In [1]: import numpy as np

In [2]: from numpy import linalg as LA

In [3]: np.set_printoptions(precision=2, suppress=True, linewidth=120, legacy="1.25")

In [4]: W0 = np.load("out9.npy")

In [5]: print(W0)
[[ 0.1  0.3  0.4 -1.6  1.3]
 [-0.3  0.5 -2.1 -1.1  0.7]
 [-0.2 -0.1 -1.8  0.8  1.9]
 [ 0.6  0.8 -1.2 -0.7  0. ]
 [-1.1  0.2 -1.9  0.1  0. ]
 [ 1.2 -1.1 -0.8  0.1  0.2]
 [ 1.   0.7  0.5 -0.4  0.2]
 [-1.  -0.6 -1.8  0.6 -0.2]
 [ 0.8  1.1 -0.7  0.5  0.9]
 [-0.9  0.1  0.5 -0.1  0.6]
 [-0.3  0.1  0.8  1.1 -1.5]
 [ 9.   5.5 -9.   2.  -6. ]
 [-0.5 -1.  -1.3 -0.6 -0.5]
 [-1.4 -1.8  1.6  1.   0.6]
 [-1.1  1.9  1.3 -1.  -1.9]
 [ 0.5  1.6  0.2 -0.6 -0.3]
 [-0.6 -0.9 -1.3 -0.1 -0.5]
 [ 0.8 -0.5  0.7  0.9 -0.3]
 [-0.7 -1.  -0.7  2.  -1.2]
 [-0.5 -0.9 -0.4  0.6  1.6]]

In [6]: Ac = W0 - W0.mean(axis=0)

In [7]: left, sig, VT = LA.svd(Ac, full_matrices=False)

In [8]: print(np.searchsorted(np.cumsum(sig ** 2) / (sig ** 2).sum(), 0.9) + 1)
3

In [9]: print(np.abs(left[:, 0]).argmax())
11

In [10]: print(sig ** 2 / (sig ** 2).sum())
[0.77 0.09 0.08 0.05 0.02]

In [11]: print((np.sign(left[:, 0]) == np.sign(left[0, 0])).astype(int))
[1 1 1 0 1 1 1 1 0 1 1 0 1 1 1 1 1 1 1 1]

In [12]: print(round(float((sig ** 2).sum() ** 2 / (sig ** 4).sum()), 2))
1.66

In [13]: O, r_ = LA.qr(W0)

In [14]: print(np.round(abs(r_[0, 0]), 2), round(LA.norm(W0[:, 0]), 2))
9.65 9.65

In [15]: print(np.trace(O @ O.T))
5.0

In [16]: print(np.round(O @ r_, 2) + 0)
[[ 0.1  0.3  0.4 -1.6  1.3]
 [-0.3  0.5 -2.1 -1.1  0.7]
 [-0.2 -0.1 -1.8  0.8  1.9]
 [ 0.6  0.8 -1.2 -0.7  0. ]
 [-1.1  0.2 -1.9  0.1  0. ]
 [ 1.2 -1.1 -0.8  0.1  0.2]
 [ 1.   0.7  0.5 -0.4  0.2]
 [-1.  -0.6 -1.8  0.6 -0.2]
 [ 0.8  1.1 -0.7  0.5  0.9]
 [-0.9  0.1  0.5 -0.1  0.6]
 [-0.3  0.1  0.8  1.1 -1.5]
 [ 9.   5.5 -9.   2.  -6. ]
 [-0.5 -1.  -1.3 -0.6 -0.5]
 [-1.4 -1.8  1.6  1.   0.6]
 [-1.1  1.9  1.3 -1.  -1.9]
 [ 0.5  1.6  0.2 -0.6 -0.3]
 [-0.6 -0.9 -1.3 -0.1 -0.5]
 [ 0.8 -0.5  0.7  0.9 -0.3]
 [-0.7 -1.  -0.7  2.  -1.2]
 [-0.5 -0.9 -0.4  0.6  1.6]]

In [17]: print(np.round(O.T @ O, 2) + 0)
[[1. 0. 0. 0. 0.]
 [0. 1. 0. 0. 0.]
 [0. 0. 1. 0. 0.]
 [0. 0. 0. 1. 0.]
 [0. 0. 0. 0. 1.]]

In [18]: Z = W0[[11, 19]].astype(float)

In [19]: for _ in range(4):
    ...:     lab = LA.norm(W0[:, None] - Z, axis=-1).argmin(axis=1)
    ...:     Z = np.array([W0[lab == j].mean(axis=0) for j in range(2)])
    ...: 

In [20]: print(lab)
[1 1 1 1 1 1 1 1 1 1 1 0 1 1 1 1 1 1 1 1]

In [21]: print(np.bincount(lab))
[ 1 19]

In [22]: print(Z)
[[ 9.    5.5  -9.    2.   -6.  ]
 [-0.19 -0.03 -0.42  0.08  0.08]]

In [23]: def softmax(z):
    ...:     e = np.exp(z - z.max(axis=-1, keepdims=True))
    ...:     return e / e.sum(axis=-1, keepdims=True)
    ...: 

In [24]: print(np.round(softmax(10 * W0[10]), 2) + 0)
[0.   0.   0.05 0.95 0.  ]

In [25]: print(softmax(W0[10]))
[0.1  0.15 0.3  0.41 0.03]

In [26]: print(softmax(W0[10] + -3))
[0.1  0.15 0.3  0.41 0.03]

In [27]: S = W0 @ W0.T / np.sqrt(5)

In [28]: print(softmax(S).round(6).argmax(axis=1))
[ 0 11  2 11 11 11 11 11 11 13 10 11 12 13 14 11 11 17 18  2]

In [29]: vec = np.array([-2, -1, -1, -4, -5])

In [30]: y = W0 @ vec

In [31]: print(LA.solve(W0.T @ W0, W0.T @ y))
[-2. -1. -1. -4. -5.]

In [32]: print(y)
[ -1.    3.1 -10.4   2.    3.5  -1.9  -2.6   3.   -8.5  -1.4   2.8   7.5   8.2  -4.   12.5   1.1   6.3  -3.9   1.1
  -8.1]

In [33]: rng = np.random.default_rng(1365)

In [34]: y = y + 0.1 * rng.normal(size=20)

In [35]: print(y)
[ -1.07   3.05 -10.4    1.91   3.37  -1.94  -2.6    3.01  -8.29  -1.43   2.75   7.64   8.16  -3.83  12.41   1.18   6.31
  -3.87   1.15  -8.03]

In [36]: coef, *_ = LA.lstsq(W0, y)

In [37]: print(coef)
[-1.98 -0.99 -0.99 -3.94 -4.97]

In [38]: print(round(LA.norm(y - W0 @ coef), 2))
0.28

In [39]: X = np.loadtxt("x.csv", delimiter=",")

In [40]: print(X)
[[-0.55  0.09 -0.09 -0.64]
 [ 0.18  0.28 -0.37  0.32]
 [ 0.07  0.27  0.5  -0.82]
 [ 0.26 -0.35  0.05  0.68]
 [-0.8  -0.56 -0.33  0.2 ]
 [ 0.73  0.7  -0.98  0.99]
 [-0.94 -0.62  0.87 -0.99]
 [-0.99 -0.92 -0.71  0.44]
 [-0.77 -0.3  -0.52  0.09]
 [-0.81 -0.88  0.68 -0.39]
 [ 0.96  0.5   1.   -1.  ]
 [-0.79 -0.7   0.28 -0.33]
 [ 0.25  0.42  0.59 -0.88]
 [ 0.94  0.77 -0.6   0.9 ]
 [ 0.97  0.86  0.62 -0.47]
 [ 0.66  0.86 -1.    1.  ]
 [ 0.58  0.64  0.86 -0.98]
 [ 0.02  0.04  0.97 -1.  ]
 [ 0.09  0.24  0.98 -1.  ]
 [-0.72 -0.54  0.62 -0.82]
 [ 0.86  0.65 -0.54  0.84]
 [ 0.95  0.87  0.42 -0.49]
 [ 0.98  0.9   0.45 -0.26]
 [-0.97 -0.61 -0.46 -0.61]
 [ 0.77  0.48 -0.1   0.51]
 [ 0.96  0.52  0.9  -0.68]
 [ 0.8   0.58 -0.99  1.  ]
 [ 0.46  0.35  0.95 -0.99]
 [-0.03  0.22  0.68 -0.92]
 [ 0.04 -0.13 -0.75  0.93]
 [ 0.96  0.9  -0.98  1.  ]
 [-0.96 -0.92  0.42 -0.4 ]
 [ 0.39 -0.16  0.86 -0.82]
 [-0.9  -0.74  0.96 -1.  ]]

In [41]: vec = np.array([4, 5, 2, 4])

In [42]: h = np.maximum(X @ vec, 0)

In [43]: print(np.flatnonzero(h > 1e-9))
[ 1  3  5 10 12 13 14 15 16 20 21 22 24 25 26 27 29 30]

In [44]: print(np.tanh(X @ vec))
[-1.    0.99 -0.57  0.97 -1.    1.   -1.   -1.   -1.   -1.    1.   -1.    0.64  1.    1.    1.    1.   -0.94 -0.45
 -1.    1.    1.    1.   -1.    1.    1.    1.    0.91 -0.87  0.94  1.   -1.   -0.66 -1.  ]

In [45]: proj = X @ LA.solve(X.T @ X, X.T)

In [46]: print(np.diag(proj))
[0.2  0.02 0.06 0.22 0.05 0.09 0.13 0.15 0.1  0.13 0.24 0.04 0.08 0.08 0.09 0.15 0.1  0.06 0.1  0.05 0.06 0.09 0.1
 0.49 0.06 0.14 0.12 0.08 0.07 0.06 0.11 0.08 0.29 0.1 ]

In [47]: print(np.round(np.trace(proj), 2))
4.0

In [48]: print(np.round(LA.eigvalsh(proj), 2) + 0)
[0. 0. 0. 0. 0. 0. 0. 0. 0. 0. 0. 0. 0. 0. 0. 0. 0. 0. 0. 0. 0. 0. 0. 0. 0. 0. 0. 0. 0. 0. 1. 1. 1. 1.]

In [49]: print(proj @ X[:, 1])
[ 0.09  0.28  0.27 -0.35 -0.56  0.7  -0.62 -0.92 -0.3  -0.88  0.5  -0.7   0.42  0.77  0.86  0.86  0.64  0.04  0.24
 -0.54  0.65  0.87  0.9  -0.61  0.48  0.52  0.58  0.35  0.22 -0.13  0.9  -0.92 -0.16 -0.74]

In [50]: M2 = X / LA.norm(X, axis=1, keepdims=True)

In [51]: G = M2 @ M2.T

In [52]: print((G - 2 * np.eye(34)).round(6).argmax(axis=1))
[23 15 28 29  7 26 19  4  4 31 25 31  2 20 21  5 27 18 17  6 13 14 21  8 20 10  5 16  2 26  5 11 17  6]

In [53]: M2 = np.c_[X[:, :3] @ np.array([[3, -1, -1], [4, 1, -2], [-5, 2, 1]]), np.array([2, -3, -3, 1, 1, 0, 2, -1, -1, 3, 1, -1, 3, 1, 1, 2, -1, 3, -3, -1, -2, 3, 2, -3, 2, 0, -1, -3, 0, 0, 0, -2, 0, 2])]

In [54]: print(M2.round(2) + 0)
[[ -0.84   0.46   0.28   2.  ]
 [  3.51  -0.64  -1.11  -3.  ]
 [ -1.21   1.2   -0.11  -3.  ]
 [ -0.87  -0.51   0.49   1.  ]
 [ -2.99  -0.42   1.59   1.  ]
 [  9.89  -1.99  -3.11   0.  ]
 [ -9.65   2.06   3.05   2.  ]
 [ -3.1   -1.35   2.12  -1.  ]
 [ -0.91  -0.57   0.85  -1.  ]
 [ -9.35   1.29   3.25   3.  ]
 [ -0.12   1.54  -0.96   1.  ]
 [ -6.57   0.65   2.47  -1.  ]
 [ -0.52   1.35  -0.5    3.  ]
 [  8.9   -1.37  -3.08   1.  ]
 [  3.25   1.13  -2.07   1.  ]
 [ 10.42  -1.8   -3.38   2.  ]
 [  0.     1.78  -1.    -1.  ]
 [ -4.63   1.96   0.87   3.  ]
 [ -3.67   2.11   0.41  -3.  ]
 [ -7.42   1.42   2.42  -1.  ]
 [  7.88  -1.29  -2.7   -2.  ]
 [  4.23   0.76  -2.27   3.  ]
 [  4.29   0.82  -2.33   2.  ]
 [ -3.05  -0.56   1.73  -3.  ]
 [  4.73  -0.49  -1.83   2.  ]
 [  0.46   1.36  -1.1    0.  ]
 [  9.67  -2.2   -2.95  -1.  ]
 [ -1.97   1.79  -0.21  -3.  ]
 [ -2.61   1.61   0.27   0.  ]
 [  3.35  -1.67  -0.53   0.  ]
 [ 11.38  -2.02  -3.74   0.  ]
 [ -8.66   0.88   3.22  -2.  ]
 [ -3.77   1.17   0.79   0.  ]
 [-10.46   2.08   3.34   2.  ]]

In [55]: print(np.round(LA.lstsq(X, M2[:, 0])[0], 2) + 0)
[ 3.  4. -5.  0.]

In [56]: print(np.round(LA.norm(M2 - X @ LA.lstsq(X, M2)[0], axis=0), 2) + 0)
[ 0.    0.    0.   10.38]

In [57]: print(LA.matrix_rank(M2))
4
